$ python3 -q
>>> import numpy as np
>>> np.set_printoptions(precision=2, suppress=True, linewidth=140)
>>> mat = np.load("case15.npy")
>>> print(mat)
[[-0.15  0.53 -0.21 -0.18 -0.58  0.54]
 [-0.68 -0.19  0.21  0.47  0.2   0.45]
 [ 0.    0.51 -0.19 -0.22  0.78  0.19]
 [ 0.23 -0.51 -0.74  0.05  0.08  0.38]
 [ 0.68  0.14  0.35  0.49  0.04  0.4 ]
 [ 0.08 -0.38  0.46 -0.68  0.07  0.42]]
>>> # columns are unit length and at right angles
>>> x = np.array([0, -2, -3, -3, 2, 3])
>>> print(6 - np.linalg.matrix_rank(mat - np.eye(6), tol=1e-8))
1
>>> print([p for p in range(1, 25) if np.allclose(np.linalg.matrix_power(mat, p), np.eye(6))])
[]
>>> print(np.abs(np.linalg.eigvals(mat)))
[1. 1. 1. 1. 1. 1.]
>>> print(np.linalg.pinv(mat))
[[-0.15 -0.68  0.    0.23  0.68  0.08]
 [ 0.53 -0.19  0.51 -0.51  0.14 -0.38]
 [-0.21  0.21 -0.19 -0.74  0.35  0.46]
 [-0.18  0.47 -0.22  0.05  0.49 -0.68]
 [-0.58  0.2   0.78  0.08  0.04  0.07]
 [ 0.54  0.45  0.19  0.38  0.4   0.42]]
>>> print(np.round(mat @ mat.T, 2) + 0)
[[1. 0. 0. 0. 0. 0.]
 [0. 1. 0. 0. 0. 0.]
 [0. 0. 1. 0. 0. 0.]
 [0. 0. 0. 1. 0. 0.]
 [0. 0. 0. 0. 1. 0.]
 [0. 0. 0. 0. 0. 1.]]
>>> C2 = mat.T @ mat
>>> print(np.linalg.matrix_rank(C2))
6
>>> print((mat @ mat.T).shape)
(6, 6)
>>> print(np.allclose(C2, C2.T))
True
>>> print(np.trace(C2), (mat ** 2).sum())
6.0 6.0
>>> F = np.load("dump.npy")
>>> print(F)
[[-2  2 -1  0  0]
 [-1  2  3 -2  3]
 [ 3 -1  1 -3  1]
 [ 0 -1 -1 -3  1]
 [ 1  3  3  1 -2]
 [ 0 -1  3  1  0]
 [ 3  3  2  0  1]
 [-1 -3  1 -2 -1]]
>>> u = np.array([7, 9])
>>> print(np.cross(F[5, :3], F[7, :3]))
[ 8 -3 -1]
>>> hat = F @ np.linalg.solve(F.T @ F, F.T)
>>> print(np.allclose(hat @ hat, hat))
True
>>> print(np.trace(hat))
5.0
>>> print(np.round(hat @ F[:, 0], 2) + 0)
[-2. -1.  3.  0.  1.  0.  3. -1.]
>>> Y = np.c_[F[:, :2] @ np.array([[1, -1], [5, 2]]), np.array([-1, -1, 3, 3, 1, 3, 2, 0])]
>>> print(Y)
[[  8   6  -1]
 [  9   5  -1]
 [ -2  -5   3]
 [ -5  -2   3]
 [ 16   5   1]
 [ -5  -2   3]
 [ 18   3   2]
 [-16  -5   0]]
>>> print(np.linalg.norm(np.linalg.qr(F)[0].T @ Y, axis=0) ** 2 / ((Y ** 2).sum(axis=0) + 1e-12))
[1.   1.   0.61]
